$ python -q
>>> import numpy as np
>>> np.set_printoptions(suppress=True, linewidth=120)
>>> other = np.array([[-2, 4], [-5, 3], [2, 1]])
>>> basis = np.array([[1, -2, -1, 0], [-1, 2, -1, 0]])
>>> arr = other @ basis
>>> print(arr)
[[-6 12 -2  0]
 [-8 16  2  0]
 [ 1 -2 -3  0]]
>>> print(round(np.trace(np.linalg.pinv(arr) @ arr), 3))
2.0
>>> print(np.abs(np.diag(np.linalg.qr(arr)[1])) > 1e-9)
[ True False  True]
>>> print(np.round(arr @ np.linalg.pinv(arr) @ arr, 3))
[[-6. 12. -2.  0.]
 [-8. 16.  2.  0.]
 [ 1. -2. -3.  0.]]
>>> print(arr.reshape(-1, 2))
[[-6 12]
 [-2  0]
 [-8 16]
 [ 2  0]
 [ 1 -2]
 [-3  0]]
>>> blk = arr.reshape(3, 2, -1)
>>> print(blk[:, 0])
[[-6 12]
 [-8 16]
 [ 1 -2]]
>>> print(blk.transpose(1, 0, 2))
[[[-6 12]
  [-8 16]
  [ 1 -2]]

 [[-2  0]
  [ 2  0]
  [-3  0]]]
>>> print(blk.shape)
(3, 2, 2)
>>> print(blk.sum(axis=1))
[[-8 12]
 [-6 16]
 [-2 -2]]
>>> print(np.einsum("ihd,jhd->hij", blk, blk).shape)
(2, 3, 3)
>>> print(np.argsort(-np.linalg.norm(arr, axis=0).round(6), kind="stable")[:3])
[1 0 2]
>>> print([round(float(x), 3) for x in np.linalg.svd(arr, compute_uv=False)[:3]])
[22.483, 4.062, 0.0]
>>> other = np.array([[1, 1], [1, -1]])
>>> rng = np.random.default_rng(32)
>>> mat = np.kron(other, np.kron(other, other))[rng.permutation(8)][:4]
>>> print(mat)
[[ 1 -1 -1  1 -1  1  1 -1]
 [ 1 -1  1 -1  1 -1  1 -1]
 [ 1  1 -1 -1 -1 -1  1  1]
 [ 1  1 -1 -1  1  1 -1 -1]]
>>> cov = mat.T @ mat
>>> print(np.round(np.linalg.eigvalsh(cov)[::-1], 3) + 0)
[8. 8. 8. 8. 0. 0. 0. 0.]
>>> print(np.round(np.linalg.svd(mat, compute_uv=False) ** 2, 3))
[8. 8. 8. 8.]
>>> print(np.linalg.matrix_rank(cov))
4
>>> print(np.diag(cov))
[4 4 4 4 4 4 4 4]
>>> print(np.allclose(cov, cov.T))
True
>>> other = mat / np.sqrt((mat ** 2).mean(axis=1, keepdims=True))
>>> print(np.linalg.matrix_rank(mat - mat.mean(axis=1, keepdims=True)))
4
>>> print(other[3])
[ 1.  1. -1. -1.  1.  1. -1. -1.]
>>> U, sv, Vt = np.linalg.svd(arr)
>>> vecs = Vt[:(sv > 1e-8).sum()]
>>> x = arr[2] + -3 * arr[1] + rng.integers(2) * np.eye(4)[3]
>>> print(x)
[ 25. -50.  -9.   0.]
>>> print(np.round(np.diag(vecs.T @ vecs), 3))
[0.2 0.8 1.  0. ]
>>> print(np.allclose(vecs.T @ vecs @ x, x))
True
>>> print(np.round(vecs.T @ vecs, 3) + 0)
[[ 0.2 -0.4  0.   0. ]
 [-0.4  0.8  0.   0. ]
 [ 0.   0.   1.   0. ]
 [ 0.   0.   0.   0. ]]
>>> blk = np.stack([mat, -1 * mat, mat[::-1]])
>>> print(blk.sum(axis=0))
[[ 1  1 -1 -1  1  1 -1 -1]
 [ 1  1 -1 -1 -1 -1  1  1]
 [ 1 -1  1 -1  1 -1  1 -1]
 [ 1 -1 -1  1 -1  1  1 -1]]
>>> print((blk @ mat.T).shape)
(3, 4, 4)
>>> print(np.round(np.linalg.norm(blk, axis=(1, 2)), 3))
[5.657 5.657 5.657]
>>> print(mat.reshape(2, -1))
[[ 1 -1 -1  1 -1  1  1 -1  1 -1  1 -1  1 -1  1 -1]
 [ 1  1 -1 -1 -1 -1  1  1  1  1 -1 -1  1  1 -1 -1]]
>>> print(mat.ravel(order="F"))
[ 1  1  1  1 -1 -1  1  1 -1  1 -1 -1  1 -1 -1 -1 -1  1 -1  1  1 -1 -1  1  1  1  1 -1 -1 -1  1 -1]
>>> mat.reshape(4, 9)
Traceback (most recent call last):
  File "<python-input-44>", line 1, in <module>
    mat.reshape(4, 9)
    ~~~~~~~~~~~^^^^^^
ValueError: cannot reshape array of size 32 into shape (4,9)
>>> blk = mat.reshape(4, 2, -1)
>>> print(blk.shape)
(4, 2, 4)
>>> print(blk.sum(axis=1))
[[ 0  0  0  0]
 [ 2 -2  2 -2]
 [ 0  0  0  0]
 [ 2  2 -2 -2]]
>>> print(blk[:, 0])
[[ 1 -1 -1  1]
 [ 1 -1  1 -1]
 [ 1  1 -1 -1]
 [ 1  1 -1 -1]]
>>> print(np.einsum("ihd,ihd->ih", blk, blk))
[[4 4]
 [4 4]
 [4 4]
 [4 4]]
>>> m1 = np.load("a.npy")
>>> print(m1.round(3))
[[-0.555  0.832]
 [ 0.832  0.555]]
>>> print(round(float(np.linalg.det(m1.T)), 3))
-1.0
>>> print(round(float(np.einsum("ii->", m1)), 3))
0.0
>>> print(np.round(np.linalg.eigvals(m1), 3))
[-1.  1.]
>>> print(np.round(np.poly(m1), 3) + 0)
[ 1.  0. -1.]
>>> print(np.einsum("ij,ji->", m1, m1))
2.0
>>> print(round(np.linalg.det(2 * m1), 3), np.round(np.linalg.det(m1), 3))
-4.0 -1.0
>>> print(np.round(np.kron(np.eye(2, dtype=int), m1), 3))
[[-0.555  0.832 -0.     0.   ]
 [ 0.832  0.555  0.     0.   ]
 [-0.     0.    -0.555  0.832]
 [ 0.     0.     0.832  0.555]]
>>> vals, vecs = np.linalg.eigh(m1)
>>> x = np.array([0, 1])
>>> print(round(float(np.abs(m1).sum(axis=1).max()), 3), np.abs(vals).max())
1.387 1.0
>>> print(np.round(x @ m1 @ x, 3))
0.555
>>> print(round(float(x @ m1 @ x / (x @ x)), 3), vals[0], vals[-1])
0.555 -1.0 1.0
>>> print(np.round(vecs * np.maximum(vals, 0) @ vecs.T, 3))
[[0.223 0.416]
 [0.416 0.777]]
>>> vals, vecs = np.linalg.eigh(m1)
>>> print(np.round(vecs @ np.diag(vals) @ vecs.T, 3))
[[-0.555  0.832]
 [ 0.832  0.555]]
>>> print(np.round(np.linalg.svd(m1, compute_uv=False), 3))
[1. 1.]
>>> print(np.round(vecs.T @ vecs, 3) + 0)
[[1. 0.]
 [0. 1.]]
>>> basis = np.sign(np.array([[0, 3, 1, 0], [0, 2, 0, 3], [3, 2, 3, 1], [3, 0, 0, 2]]))
>>> other = (np.tril(basis, -1) + np.eye(4)) @ (np.triu(basis, 1) + np.eye(4))
>>> vals = np.array([1, -2, 0, 0])
>>> J = np.rint(other * vals @ np.linalg.inv(other)) + 0
>>> print(J)
[[-2. -2. -1.  4.]
 [-2. -2.  0.  2.]
 [-4. -4. -1.  6.]
 [-2. -2. -1.  4.]]
>>> print(round(np.linalg.norm(J, 2) / np.linalg.norm(J), 3))
0.993
>>> print(np.argsort(-np.linalg.norm(J, axis=0).round(6), kind="stable")[:3])
[3 0 1]
>>> print([round(float(x), 3) for x in np.linalg.svd(J, compute_uv=False)[:3]])
[11.371, 1.304, 0.0]
>>> assert J == J.T
Traceback (most recent call last):
  File "<python-input-77>", line 1, in <module>
    assert J == J.T
           ^^^^^^^^
ValueError: The truth value of an array with more than one element is ambiguous. Use a.any() or a.all()
>>> print(J @ J)
[[ 4.  4. -1. -2.]
 [ 4.  4.  0. -4.]
 [ 8.  8. -1. -6.]
 [ 4.  4. -1. -2.]]
>>> print(np.round(np.sort(np.abs(np.linalg.eigvals(J))), 3) + 0)
[0. 0. 1. 2.]
>>> print((J - J.T) / 2)
[[ 0.   0.   1.5  3. ]
 [ 0.   0.   2.   2. ]
 [-1.5 -2.   0.   3.5]
 [-3.  -2.  -3.5  0. ]]
>>> print(np.trace(J))
-1.0
>>> data = np.array([[0.5, -1.3, 0.2],
...     [-0.5, -1.3, -0.5],
...     [-1.9, 0.4, -0.8],
...     [0.2, 1.3, -0.7]])
>>> data[3] = data[2] + 0.02 * rng.normal(size=3)
>>> print(data.round(3))
[[ 0.5   -1.3    0.2  ]
 [-0.5   -1.3   -0.5  ]
 [-1.9    0.4   -0.8  ]
 [-1.913  0.363 -0.766]]
>>> x = np.array([7, 9, 8])
>>> h = np.maximum(data @ x, 0)
>>> print(np.round(np.maximum(data @ x, 0) - np.maximum(-data @ x, 0), 3))
[ -6.6   -19.2   -16.1   -16.252]
>>> print(h)
[0. 0. 0. 0.]
>>> print(data.T @ h)
[0. 0. 0.]
>>> z = rng.permutation(3)
>>> other = data[:, z] * rng.choice([-1, 1], 3)
>>> print(other.round(3))
[[ 0.2    0.5    1.3  ]
 [-0.5   -0.5    1.3  ]
 [-0.8   -1.9   -0.4  ]
 [-0.766 -1.913 -0.363]]
>>> U, _, Vt = np.linalg.svd(data.T @ other)
>>> print(np.round(np.linalg.lstsq(data, other)[0], 3) + 0)
[[ 0.  1.  0.]
 [ 0.  0. -1.]
 [ 1.  0.  0.]]
>>> print(z)
[2 0 1]
>>> W0 = np.loadtxt("out1.csv", delimiter=",")
>>> print(W0)
[[39.944  0.018 15.887 32.023]
 [45.019  0.058 18.096 35.986]
 [-9.983 -0.029 -4.04  -7.988]]
>>> np.linalg.rank(W0)
Traceback (most recent call last):
  File "<python-input-98>", line 1, in <module>
    np.linalg.rank(W0)
    ^^^^^^^^^^^^^^
AttributeError: module 'numpy.linalg' has no attribute 'rank'
>>> print(np.round(W0.sum(axis=1), 3))
[ 87.872  99.159 -22.04 ]
>>> print(np.round(W0.mean(axis=0), 3))
[24.993  0.016  9.981 20.007]
>>> print(np.round(np.diff(W0, axis=0), 3))
[[  5.075   0.04    2.209   3.963]
 [-55.002  -0.087 -22.136 -43.974]]
>>> print(np.round(W0.sum(axis=0), 3))
[74.98   0.047 29.943 60.021]
>>> print(np.round(np.linalg.svd(W0, compute_uv=False), 3))
[81.868  0.153  0.018]
>>> print(np.linalg.matrix_rank(W0))
3
>>> print(round(float(np.linalg.norm(W0)), 3))
81.868
>>> np.zeros(3, 4)
Traceback (most recent call last):
  File "<python-input-106>", line 1, in <module>
    np.zeros(3, 4)
    ~~~~~~~~^^^^^^
TypeError: Cannot interpret '4' as a data type
>>> blk = np.stack([W0, -1 * W0, W0[::-1]])
>>> print(blk.sum(axis=0))
[[-9.983 -0.029 -4.04  -7.988]
 [45.019  0.058 18.096 35.986]
 [39.944  0.018 15.887 32.023]]
>>> print(np.linalg.matrix_rank(blk.reshape(3, -1)))
2
>>> P = data @ np.linalg.solve(data.T @ data, data.T)
>>> print(np.round((np.eye(4) - P) @ data, 3) + 0)
[[0. 0. 0.]
 [0. 0. 0.]
 [0. 0. 0.]
 [0. 0. 0.]]
>>> print(np.round(np.diag(P), 3))
[0.982 0.991 0.468 0.558]
>>> print(np.allclose(P @ P, P))
True
>>> print(np.round(P @ data[:, 2], 3))
[ 0.2   -0.5   -0.8   -0.766]
>>> U, sv, Vt = np.linalg.svd(W0)
>>> print(sv.round(3))
[81.868  0.153  0.018]
>>> other = U[:, :1] @ np.diag(sv[:1]) @ Vt[:1]
>>> print(other.round(3))
[[39.945  0.039 15.987 31.971]
 [45.016  0.044 18.016 36.03 ]
 [-9.992 -0.01  -3.999 -7.997]]
>>> print(round(np.linalg.norm(W0 - other) / np.linalg.norm(W0), 3))
0.002
>>> print(round(float(np.linalg.norm(W0 - other, 2)), 3), round(float(sv[1]), 3))
0.153 0.153
>>> print(np.linalg.matrix_rank(other))
1
>>> X = np.load("block3.npy")
>>> print(X)
[[1 0 0 0]
 [0 0 1 0]
 [0 0 0 0]]
>>> x = np.array([0, 3, 1, 0])
>>> h = np.maximum(X @ x, 0)
>>> print(np.maximum(X @ (3 * x), 0))
[0 3 0]
>>> print(np.round(np.tanh(X @ x), 3))
[0.    0.762 0.   ]
>>> print(h)
[0 1 0]
>>> print(X * (h > 1e-9)[:, None])
[[0 0 0 0]
 [0 0 1 0]
 [0 0 0 0]]
>>> print(X @ X.T)
[[1 0 0]
 [0 1 0]
 [0 0 0]]
>>> print(np.round(np.linalg.svd(X, compute_uv=False), 3))
[1. 1. 0.]
>>> print(np.round(np.linalg.pinv(X), 3))
[[1. 0. 0.]
 [0. 0. 0.]
 [0. 1. 0.]
 [0. 0. 0.]]
>>> U, sv, Vt = np.linalg.svd(X)
>>> print(sv)
[1. 1. 0.]
>>> other = U[:, :2] @ np.diag(sv[:2]) @ Vt[:2]
>>> print(np.linalg.matrix_rank(X, rtol=0.05))
2
>>> print(round(float(np.linalg.norm(X - other, 2)), 3), sv[2])
0.0 0.0
>>> print(np.abs(X - other).max())
0.0
>>> A = np.loadtxt("mat.csv", delimiter=",")
>>> print(A)
[[-0.288  0.02   0.088]
 [-0.221  0.02  -0.062]
 [-0.058  5.63   0.057]]
>>> z = rng.permutation(3)
>>> print(z)
[2 1 0]
>>> other = A[z][:, z]
>>> print(other)
[[ 0.057  5.63  -0.058]
 [-0.062  0.02  -0.221]
 [ 0.088  0.02  -0.288]]
>>> print(round(np.trace(other), 3))
-0.211
>>> print(np.diag(other))
[ 0.057  0.02  -0.288]
>>> print(round(float(np.linalg.det(other)), 3), round(np.linalg.det(A[z]), 3))
-0.21 0.21
>>> print(np.allclose(other, A))
False
>>> other = np.linalg.inv(A)
>>> print(np.round(np.linalg.det(A) * other, 3))
[[ 0.35   0.494 -0.003]
 [ 0.016 -0.011 -0.037]
 [-1.243  1.62  -0.001]]
>>> print(other.round(3))
[[-1.668 -2.355  0.014]
 [-0.077  0.054  0.178]
 [ 5.922 -7.718  0.006]]
>>> print(round(np.linalg.cond(A), 3))
55.007
